$ python3 -q
>>> import numpy as np
>>> np.set_printoptions(suppress=True, linewidth=140)
>>> tidy = lambda a: np.round(a, 1) + 0
>>> feats = np.loadtxt("test8.csv", delimiter=",")
>>> tidy(feats)
array([[-0.6,  0.2,  0.2,  0.7],
       [-0.4, -0.3,  0.7, -0.5],
       [-0.3, -0.8, -0.5,  0. ],
       [ 0.5, -0.5,  0.4,  0.5]])
>>> # keeps lengths
>>> A2 = np.array([[-3, 5], [-4, 4]])
>>> basis = np.kron(A2, feats)
>>> np.linalg.matrix_rank(basis)
np.int64(8)
>>> basis.shape
(8, 8)
>>> vec = np.array([-3, 0, 2, 1])
>>> tidy(np.linalg.norm(vec)), tidy(np.linalg.norm(feats @ vec))
(np.float64(3.7), np.float64(3.7))
>>> tidy(np.linalg.det(feats))
np.float64(-1.0)
>>> tidy(np.linalg.inv(feats))
array([[-0.6, -0.4, -0.3,  0.5],
       [ 0.2, -0.3, -0.8, -0.5],
       [ 0.2,  0.7, -0.5,  0.4],
       [ 0.7, -0.5,  0. ,  0.5]])
>>> tidy(np.sort(np.abs(np.degrees(np.angle(np.linalg.eigvals(feats))))))
array([  0. , 119.6, 119.6, 180. ])
>>> tidy(np.abs(np.linalg.eigvals(feats)))
array([1., 1., 1., 1.])
>>> 4 - np.linalg.matrix_rank(feats - np.eye(4), tol=1e-8)
np.int64(1)
>>> M = np.array([[-6.3, 4.2, 8.1],
...     [-5.0, 3.0, 6.8],
...     [-4.9, 2.8, 6.6],
...     [-2.5, 0.6, 4.1],
...     [1.4, -2.0, -0.5],
...     [1.4, -1.7, -0.8],
...     [0.7, -0.6, -0.4],
...     [-0.7, 0.3, 0.4],
...     [-1.2, -3.1, 0.3],
...     [-1.2, -3.1, 0.3],
...     [1.3, -11.4, -2.7],
...     [1.5, -12.0, -3.0],
...     [4.7, -19.9, -6.4]])
>>> M
array([[ -6.3,   4.2,   8.1],
       [ -5. ,   3. ,   6.8],
       [ -4.9,   2.8,   6.6],
       [ -2.5,   0.6,   4.1],
       [  1.4,  -2. ,  -0.5],
       [  1.4,  -1.7,  -0.8],
       [  0.7,  -0.6,  -0.4],
       [ -0.7,   0.3,   0.4],
       [ -1.2,  -3.1,   0.3],
       [ -1.2,  -3.1,   0.3],
       [  1.3, -11.4,  -2.7],
       [  1.5, -12. ,  -3. ],
       [  4.7, -19.9,  -6.4]])
>>> # row 9 repeats row 8
>>> dist = np.linalg.norm(M[:, None] - M[None], axis=-1)
>>> (dist + 1e9 * np.eye(13)).round(6).argmin(axis=1)
array([ 1,  2,  1,  2,  5,  4,  5,  6,  9,  8, 11, 10, 11])
>>> tidy(np.linalg.norm(M - M.mean(axis=0), axis=1))
array([11.7,  9.5,  9.2,  5.3,  3. ,  3.3,  3.4,  3.6,  0.8,  0.8,  9.2,  9.8, 19. ])
>>> dist.mean(axis=1).argmax()
np.int64(12)
>>> np.unravel_index(dist.round(6).argmax(), dist.shape)
(np.int64(0), np.int64(12))
